$ ipython --no-banner

In [1]: import numpy as np

In [2]: np.set_printoptions(suppress=True, linewidth=100)

In [3]: tidy = lambda a: np.round(a, 3) + 0

In [4]: Z = np.array([[9, 4, 3, 8], [2, 3, 0, 4], [1, 2, 0, 1]])

In [5]: m1 = np.repeat(Z, 16 // 3, axis=0)

In [6]: rng = np.random.default_rng(438013)

In [7]: m1 = m1 + 0.02 * rng.normal(size=m1.shape)

In [8]: tidy(m1)
Out[8]: 
array([[ 9.037,  4.032,  2.982,  8.   ],
       [ 9.006,  3.972,  2.982,  7.962],
       [ 9.025,  3.976,  3.014,  8.028],
       [ 8.986,  4.038,  3.009,  7.982],
       [ 9.006,  3.985,  3.004,  7.994],
       [ 1.999,  3.009,  0.001,  4.011],
       [ 1.997,  2.995, -0.018,  4.011],
       [ 2.032,  2.989,  0.002,  3.994],
       [ 2.009,  3.002, -0.014,  4.014],
       [ 1.986,  3.015, -0.018,  4.043],
       [ 0.981,  2.015,  0.01 ,  1.034],
       [ 0.971,  1.962,  0.008,  1.006],
       [ 0.988,  1.965, -0.008,  1.008],
       [ 0.962,  2.004, -0.007,  0.959],
       [ 0.991,  2.016, -0.015,  1.014]])

In [9]: dist = np.linalg.norm(m1[:, None] - m1[None], axis=-1)

In [10]: np.flatnonzero(dist[7] < dist.mean() / 2)
Out[10]: array([5, 6, 7, 8, 9])

In [11]: tidy(dist[:5, :5])
Out[11]: 
array([[0.   , 0.078, 0.07 , 0.061, 0.061],
       [0.078, 0.   , 0.076, 0.077, 0.041],
       [0.07 , 0.076, 0.   , 0.087, 0.041],
       [0.061, 0.077, 0.087, 0.   , 0.058],
       [0.061, 0.041, 0.041, 0.058, 0.   ]])

In [12]: (dist + 1e9 * np.eye(15)).round(6).argmin(axis=1)
Out[12]: array([ 4,  4,  4,  4,  1,  8,  8,  8,  6,  6, 14, 12, 11, 14, 10])

In [13]: dist[7].round(6).argsort(kind="stable")[:4]
Out[13]: array([7, 8, 5, 6])

In [14]: np.linalg.matrix_rank(dist ** 2)
Out[14]: np.int64(6)
